$ python3 -q
>>> import numpy as np
>>> np.set_printoptions(precision=3, suppress=True, linewidth=160)
>>> def rnd(a):
...     return np.round(a, 3) + 0
... 
>>> K = np.load("data.npy")
>>> K
array([[ 0,  1,  1,  2, -5,  0,  1,  2, -5, -1,  5, -2],
       [ 0,  0, -2, -3,  2, -4, -5,  4, -2,  2, -5, -3],
       [ 0,  0,  0, -5, -1,  0,  1, -5, -2, -1,  4, -2],
       [ 0,  0,  0,  0, -3, -2,  0, -4, -2,  5, -5, -4],
       [ 0,  0,  0,  0,  0, -1,  1,  1, -2,  4,  5, -5],
       [ 0,  0,  0,  0,  0,  0,  5,  2, -5, -5,  1,  4],
       [ 0,  0,  0,  0,  0,  0,  0,  5, -3, -1,  5, -2],
       [ 0,  0,  0,  0,  0,  0,  0,  0,  0,  4, -1, -3],
       [ 0,  0,  0,  0,  0,  0,  0,  0,  0, -1,  0,  0],
       [ 0,  0,  0,  0,  0,  0,  0,  0,  0,  0, -5,  2],
       [ 0,  0,  0,  0,  0,  0,  0,  0,  0,  0,  0, -1],
       [ 0,  0,  0,  0,  0,  0,  0,  0,  0,  0,  0,  0]])
>>> K @ K
array([[  0,   0,  -2,  -8,  -5,  -3,  -9,  -9,  -1,   3, -28,  -3],
       [  0,   0,   0,  10,  11,   4, -20,  -9,  41,  38, -26,  -3],
       [  0,   0,   0,   0,  15,  11,  -1,  24,   9, -48,  35,  32],
       [  0,   0,   0,   0,   0,   3, -13,  -7,  16, -16, -38,  34],
       [  0,   0,   0,   0,   0,   0,  -5,   3,   2,  10, -17,  -6],
       [  0,   0,   0,   0,   0,   0,   0,  25, -15,   8,  48, -27],
       [  0,   0,   0,   0,   0,   0,   0,   0,   0,  23,   0, -22],
       [  0,   0,   0,   0,   0,   0,   0,   0,   0,   0, -20,   9],
       [  0,   0,   0,   0,   0,   0,   0,   0,   0,   0,   5,  -2],
       [  0,   0,   0,   0,   0,   0,   0,   0,   0,   0,   0,   5],
       [  0,   0,   0,   0,   0,   0,   0,   0,   0,   0,   0,   0],
       [  0,   0,   0,   0,   0,   0,   0,   0,   0,   0,   0,   0]])
